% ipython --no-banner

In [1]: import numpy as np

In [2]: from numpy import linalg as LA

In [3]: np.set_printoptions(precision=3, suppress=True, linewidth=140, sign=" ")

In [4]: s = 10 * 0.9 ** np.arange(9)

In [5]: rng = np.random.default_rng(6879)

In [6]: data = rng.normal(size=(35, 9)) * rng.permutation(s)

In [7]: data
Out[7]: 
array([[-10.28 ,   4.917,  -2.306,   5.078,   3.026,  12.891,  -4.672,  -5.294,   8.821],
       [  6.967,  10.686,   2.426,  -3.434,   4.189,   4.23 ,  -0.71 ,  -4.226,  -4.953],
       [  4.14 ,  -5.495,  -3.939,  -2.218,  -9.79 ,  10.324,   3.033,   0.326,  -5.052],
       [ -3.   ,  -6.611,  -4.089,   0.202,   2.355,   6.84 ,   3.018,   4.813,  -2.944],
       [  4.514,  -3.34 ,   1.848,   5.018,  -6.358,  -4.082,   2.12 ,   2.125, -12.958],
       [  6.495,   2.933,   3.521,  -1.294,   2.259,  11.124,   1.084,  -6.879,  -0.745],
       [ -9.52 ,  13.441,   4.879,   9.246,  -5.419,   7.289,   4.841, -11.773,   8.292],
       [ 10.016,  -9.89 ,   6.22 ,   1.336,  -2.602,  -5.302,  -1.82 ,  -2.07 ,   3.052],
       [-22.452,  -1.676,   5.237,  -4.426, -21.241, -10.539,   4.441,  -9.623,  20.21 ],
       [  3.9  ,  -2.007,   2.062,   2.962,  -1.701,  -3.77 ,   3.323,   5.258,  -6.597],
       [ 14.37 ,   0.123,  -3.444,  -1.772,  14.083,   2.137,   5.19 ,  -4.631,   7.827],
       [ -4.113,   3.45 ,  -1.098,  -3.857,   9.52 ,  -0.127,   1.539,  -0.679,   7.805],
       [  1.057,   1.628,   2.75 ,  -7.017,   7.33 ,   4.65 ,  -1.509,   3.263,  -3.217],
       [  1.241,   8.811,  -1.684,  -1.66 ,   1.818,   6.28 ,   1.354,   6.43 ,   3.07 ],
       [ 11.76 , -13.109,   7.158,   1.515, -12.018,  -4.482,  -1.247,  -0.314,   3.512],
       [  2.441,   0.866,   5.044,   0.268,  -2.879,  -2.931,  -0.646,  -0.574,   2.25 ],
       [  4.192,  -4.694,   2.731,  -5.997,  12.629,  -4.769,   0.999,   9.382,  -2.678],
       [ -3.589,  -7.742,  -2.761,  -4.005, -10.534,   7.033,   4.363,  -7.347,   2.2  ],
       [ -2.238,   4.347,   0.407,  -4.604, -15.369,  -0.609,  -3.131,   1.512,  -2.775],
       [ 14.479,   0.755,   3.63 ,  13.904,  -4.241,   2.683,  -6.198, -10.062,   6.809],
       [  4.467,   2.901,  -0.467,  -2.645,  -3.904,   5.059,   3.706,   3.203,  -8.49 ],
       [ -6.512,  -7.831,   0.618,  -1.703,  22.127,  -5.474,   3.327, -16.45 , -14.264],
       [  2.591,  -1.21 ,  -6.134,  10.404,  10.515,  -6.11 ,  -7.13 ,   5.294,  -6.582],
       [ -4.795,  -0.347,   6.599,  -4.313,  27.429,  -1.273,   1.248,   0.612, -12.585],
       [ -1.994,  -3.622, -10.061,   1.787,  17.467,   0.467,   3.697,   0.829,   5.265],
       [ -4.44 ,  -8.775,   1.887,  -3.012,  16.054,   1.873,  -1.961,   2.478,  -0.319],
       [  7.513,   4.045,  -6.219,  -2.098,  -0.453, -12.75 ,   7.415,   4.801,  -6.532],
       [-10.053,  -1.15 ,  -0.915,  -3.366,   4.508,  -2.6  ,  -4.051,  -3.304,  -3.081],
       [  2.812,  -2.626,   1.   ,  -3.045,   8.216,   0.406,  -9.126,  -4.638, -11.474],
       [ -9.421,  -4.323,   3.585,  -2.556,  21.493,   4.605,   3.965,  -2.574,  -1.696],
       [  5.123,  -8.048,  -7.39 , -11.557, -10.249,   5.008,   0.139,  11.282, -10.635],
       [  8.418,  -7.872,   0.599,  -4.19 ,  -8.966,  -3.705,   0.873,   2.066,   2.865],
       [ 10.167, -11.424,   0.428,   4.086,  -7.928,  -4.078,   1.767,  -8.65 ,   6.471],
       [  4.401,  -8.68 ,  -2.681, -10.707,   8.26 ,  -4.964,  -2.201,  -5.006,  -0.411],
       [ -8.026, -13.552,   2.788,  -3.358,  -7.57 ,   2.478,  -0.899,  -3.024,  10.038]])

In [8]: hat = data @ LA.solve(data.T @ data, data.T)

In [9]: np.allclose(hat @ hat, hat)
Out[9]: True

In [10]: ang = np.radians(90)

In [11]: Rm = np.eye(9)

In [12]: Rm[0, 0] = Rm[1, 1] = np.cos(ang)

In [13]: Rm[0, 1], Rm[1, 0] = -np.sin(ang), np.sin(ang)

In [14]: Rm.round(3) + 0
Out[14]: 
array([[ 0., -1.,  0.,  0.,  0.,  0.,  0.,  0.,  0.],
       [ 1.,  0.,  0.,  0.,  0.,  0.,  0.,  0.,  0.],
       [ 0.,  0.,  1.,  0.,  0.,  0.,  0.,  0.,  0.],
       [ 0.,  0.,  0.,  1.,  0.,  0.,  0.,  0.,  0.],
       [ 0.,  0.,  0.,  0.,  1.,  0.,  0.,  0.,  0.],
       [ 0.,  0.,  0.,  0.,  0.,  1.,  0.,  0.,  0.],
       [ 0.,  0.,  0.,  0.,  0.,  0.,  1.,  0.,  0.],
       [ 0.,  0.,  0.,  0.,  0.,  0.,  0.,  1.,  0.],
       [ 0.,  0.,  0.,  0.,  0.,  0.,  0.,  0.,  1.]])

In [15]: M2 = data @ Rm.T

In [16]: np.abs(M2 - data).max(axis=0)
Out[16]: array([ 24.128,  24.87 ,   0.   ,   0.   ,   0.   ,   0.   ,   0.   ,   0.   ,   0.   ])

In [17]: np.allclose(LA.norm(data, axis=1), LA.norm(M2, axis=1))
Out[17]: True

In [18]: Q, vecs = LA.qr(data[:, :8])[0], LA.qr(data[:, 8:])[0]

In [19]: s = LA.svd(Q.T @ vecs, compute_uv=False)

In [20]: round(float(LA.norm(Q @ Q.T - vecs @ vecs.T, 2)), 3)
Out[20]: 1.0

In [21]: np.degrees(np.arccos(s.clip(0, 1)))
Out[21]: array([ 56.844])

In [22]: (s > 0.9).sum()
Out[22]: np.int64(0)

In [23]: E = np.tril(np.array([[-2, 0, 1, 1, 1, -1, 2, -2, 0, -2, -1, 1, 1],
    ...:     [-1, 0, -2, 0, 2, 0, 1, -1, -2, 2, 2, 1, 1],
    ...:     [-1, 2, 0, 1, -2, 1, 1, -2, 1, 0, -1, 2, 0],
    ...:     [2, -2, 2, -2, -2, 0, 1, -1, 2, 2, 2, -2, -1],
    ...:     [1, 1, 0, -1, -2, 1, 0, 1, -2, 2, 2, -2, -1],
    ...:     [2, -2, 1, 0, -1, -2, -2, -1, -1, 1, 0, -1, 1],
    ...:     [-2, -1, 1, -1, 2, 1, 1, 0, -1, -1, 0, -2, -2],
    ...:     [2, 0, 2, 1, 2, 2, 2, -1, 1, 2, 2, -1, 2],
    ...:     [2, 1, 2, 0, 0, -1, 2, 2, -1, 0, 1, 1, -1],
    ...:     [1, 1, 1, -1, -2, 2, -1, -1, 0, -1, 0, 1, 1],
    ...:     [-1, 2, -2, 2, 2, -1, 2, -2, 2, -2, 1, 0, -1],
    ...:     [1, -2, 0, -1, 2, 2, -1, -1, 2, 0, 0, 2, 0],
    ...:     [-2, 1, 2, 0, 0, -1, -2, -2, 1, -2, -1, 2, 0]]), -1) + np.eye(13, dtype=int)

In [24]: E
Out[24]: 
array([[ 1,  0,  0,  0,  0,  0,  0,  0,  0,  0,  0,  0,  0],
       [-1,  1,  0,  0,  0,  0,  0,  0,  0,  0,  0,  0,  0],
       [-1,  2,  1,  0,  0,  0,  0,  0,  0,  0,  0,  0,  0],
       [ 2, -2,  2,  1,  0,  0,  0,  0,  0,  0,  0,  0,  0],
       [ 1,  1,  0, -1,  1,  0,  0,  0,  0,  0,  0,  0,  0],
       [ 2, -2,  1,  0, -1,  1,  0,  0,  0,  0,  0,  0,  0],
       [-2, -1,  1, -1,  2,  1,  1,  0,  0,  0,  0,  0,  0],
       [ 2,  0,  2,  1,  2,  2,  2,  1,  0,  0,  0,  0,  0],
       [ 2,  1,  2,  0,  0, -1,  2,  2,  1,  0,  0,  0,  0],
       [ 1,  1,  1, -1, -2,  2, -1, -1,  0,  1,  0,  0,  0],
       [-1,  2, -2,  2,  2, -1,  2, -2,  2, -2,  1,  0,  0],
       [ 1, -2,  0, -1,  2,  2, -1, -1,  2,  0,  0,  1,  0],
       [-2,  1,  2,  0,  0, -1, -2, -2,  1, -2, -1,  2,  1]])

In [25]: # triangular: eigenvalues sit on the diagonal

In [26]: Xc = data - data.mean(axis=0)

In [27]: vecs = LA.svd(Xc)[2][:1]

In [28]: M2 = Xc - Xc @ vecs.T @ vecs

In [29]: np.cov(Xc @ vecs.T, rowvar=False)
Out[29]: array( 142.956)

In [30]: np.round(np.diag(vecs.T @ vecs), 3) + 0
Out[30]: array([ 0.   ,  0.001,  0.003,  0.004,  0.86 ,  0.   ,  0.   ,  0.005,  0.126])

In [31]: u = np.array([0, 2])

In [32]: np.cross(E[1, :3], E[6, :3])
Out[32]: array([ 1,  1,  3])

In [33]: np.polyval(u, E[1])
Out[33]: array([ 2,  2,  2,  2,  2,  2,  2,  2,  2,  2,  2,  2,  2])

In [34]: np.convolve(E[1], u)
Out[34]: array([ 0, -2,  2,  0,  0,  0,  0,  0,  0,  0,  0,  0,  0,  0])

In [35]: left, s, vt = LA.svd(E)

In [36]: np.argmax(s[:-1] / (s[1:] + 1e-6)) + 1
Out[36]: np.int64(11)

In [37]: s
Out[37]: array([ 7.615,  6.186,  5.568,  4.85 ,  3.952,  3.642,  2.545,  1.67 ,  1.102,  0.891,  0.257,  0.013,  0.004])

In [38]: M2 = left[:, :11] @ np.diag(s[:11]) @ vt[:11]

In [39]: LA.matrix_rank(M2)
Out[39]: np.int64(11)

In [40]: np.round(np.abs(E - M2).max(), 3)
Out[40]: np.float64(0.01)

In [41]: round(float(LA.norm(E - M2) / LA.norm(E)), 3)
Out[41]: 0.001

In [42]: np.round(LA.norm(E - M2, 2), 3), round(float(s[11]), 3)
Out[42]: (np.float64(0.013), 0.013)

In [43]: LA.matrix_rank(E, rtol=0.05)
Out[43]: np.int64(10)

In [44]: M = np.loadtxt("block17.csv", delimiter=",")

In [45]: M
Out[45]: 
array([[ 1.007, -1.139,  0.153, -0.731, -3.028,  1.32 ,  0.561, -0.994, -1.405, -3.125, -2.218],
       [ 3.347,  0.058,  0.28 , -3.121,  1.516, -0.723,  3.889,  0.341, -0.392, -1.489,  0.614],
       [ 1.034, -1.538,  0.755, -0.873, -2.588,  0.897,  0.703, -1.128, -1.331, -2.465, -2.846],
       [ 4.407,  0.29 ,  0.727, -3.178,  1.95 , -1.288,  4.132, -0.141, -0.256, -1.016,  2.069],
       [ 2.67 ,  2.626,  0.88 , -2.573,  4.2  , -2.188,  4.944,  2.333,  1.593, -0.18 ,  3.614],
       [-4.374,  2.802,  0.633,  1.427, -0.221, -0.669, -0.299,  2.865,  3.731, -0.871, -0.469],
       [-9.019,  1.566, -0.681,  4.761, -3.41 ,  1.056, -5.544,  1.808,  4.005,  0.785, -2.697],
       [-1.51 , -2.036,  0.031,  0.412, -3.561,  1.319, -1.206, -1.319, -0.981, -2.189, -3.22 ],
       [ 5.517, -0.8  ,  1.6  , -4.091,  0.412, -1.027,  6.068,  0.11 , -0.46 , -4.671, -0.296],
       [ 6.487, -1.765, -0.396, -2.481,  3.715, -0.381,  1.634, -2.754, -4.566,  2.923,  3.628],
       [ 2.954,  0.649,  0.862, -2.108,  2.784, -1.468,  3.367,  0.171,  0.808, -1.06 ,  1.725],
       [-4.854,  1.084, -0.682,  3.199,  0.494, -0.181, -4.412,  0.534,  1.443,  2.934,  1.219],
       [ 4.258, -3.144, -0.308, -1.38 ,  0.32 ,  0.207,  0.091, -2.959, -4.753,  0.718,  0.811]])

In [46]: M2 = np.array([[1, -2],
    ...:     [2, -1],
    ...:     [1, -2],
    ...:     [-1, 2],
    ...:     [-1, 2],
    ...:     [3, 1],
    ...:     [1, 3],
    ...:     [3, -1],
    ...:     [0, -2],
    ...:     [1, 3],
    ...:     [0, -3]])

In [47]: LA.matrix_rank(M @ M2)
Out[47]: np.int64(2)

In [48]: Q, vecs = LA.qr(M[:, :1])[0], LA.qr(M[:, 1:])[0]

In [49]: s = LA.svd(Q.T @ vecs, compute_uv=False)

In [50]: round(float(LA.norm(Q @ Q.T - vecs @ vecs.T, 2)), 3)
Out[50]: 1.0

In [51]: np.degrees(np.arccos(s.clip(0, 1)))
Out[51]: array([ 3.441])

In [52]: W0 = np.loadtxt("w.csv", delimiter=",")

In [53]: W0
Out[53]: 
array([[ 0.,  0.,  0.,  1.,  0.,  0.,  0.,  0.,  0.],
       [ 0.,  0.,  1.,  0.,  0.,  0.,  0.,  0.,  0.],
       [ 0.,  0.,  0.,  0.,  0.,  0.,  0.,  1.,  0.],
       [ 1.,  0.,  0.,  0.,  0.,  0.,  0.,  0.,  0.],
       [ 0.,  0.,  0.,  0.,  0.,  0.,  0.,  0.,  1.],
       [ 0.,  1.,  0.,  0.,  0.,  0.,  0.,  0.,  0.],
       [ 0.,  0.,  0.,  0.,  1.,  0.,  0.,  0.,  0.],
       [ 0.,  0.,  0.,  0.,  0.,  0.,  1.,  0.,  0.],
       [ 0.,  0.,  0.,  0.,  0.,  1.,  0.,  0.,  0.]])

In [54]: # splits into 2 blocks

In [55]: W0[:, 8] @ W0[:, 2]
Out[55]: np.float64(0.0)

In [56]: LA.pinv(W0)
Out[56]: 
array([[ 0.,  0.,  0.,  1.,  0.,  0.,  0.,  0.,  0.],
       [ 0.,  0.,  0.,  0.,  0.,  1.,  0.,  0.,  0.],
       [ 0.,  1.,  0.,  0.,  0.,  0.,  0.,  0.,  0.],
       [ 1.,  0.,  0.,  0.,  0.,  0.,  0.,  0.,  0.],
       [ 0.,  0.,  0.,  0.,  0.,  0.,  1.,  0.,  0.],
       [ 0.,  0.,  0.,  0.,  0.,  0.,  0.,  0.,  1.],
       [ 0.,  0.,  0.,  0.,  0.,  0.,  0.,  1.,  0.],
       [ 0.,  0.,  1.,  0.,  0.,  0.,  0.,  0.,  0.],
       [ 0.,  0.,  0.,  0.,  1.,  0.,  0.,  0.,  0.]])

In [57]: W0.T @ W0
Out[57]: 
array([[ 1.,  0.,  0.,  0.,  0.,  0.,  0.,  0.,  0.],
       [ 0.,  1.,  0.,  0.,  0.,  0.,  0.,  0.,  0.],
       [ 0.,  0.,  1.,  0.,  0.,  0.,  0.,  0.,  0.],
       [ 0.,  0.,  0.,  1.,  0.,  0.,  0.,  0.,  0.],
       [ 0.,  0.,  0.,  0.,  1.,  0.,  0.,  0.,  0.],
       [ 0.,  0.,  0.,  0.,  0.,  1.,  0.,  0.,  0.],
       [ 0.,  0.,  0.,  0.,  0.,  0.,  1.,  0.,  0.],
       [ 0.,  0.,  0.,  0.,  0.,  0.,  0.,  1.,  0.],
       [ 0.,  0.,  0.,  0.,  0.,  0.,  0.,  0.,  1.]])

In [58]: LA.norm(W0, axis=0)
Out[58]: array([ 1.,  1.,  1.,  1.,  1.,  1.,  1.,  1.,  1.])
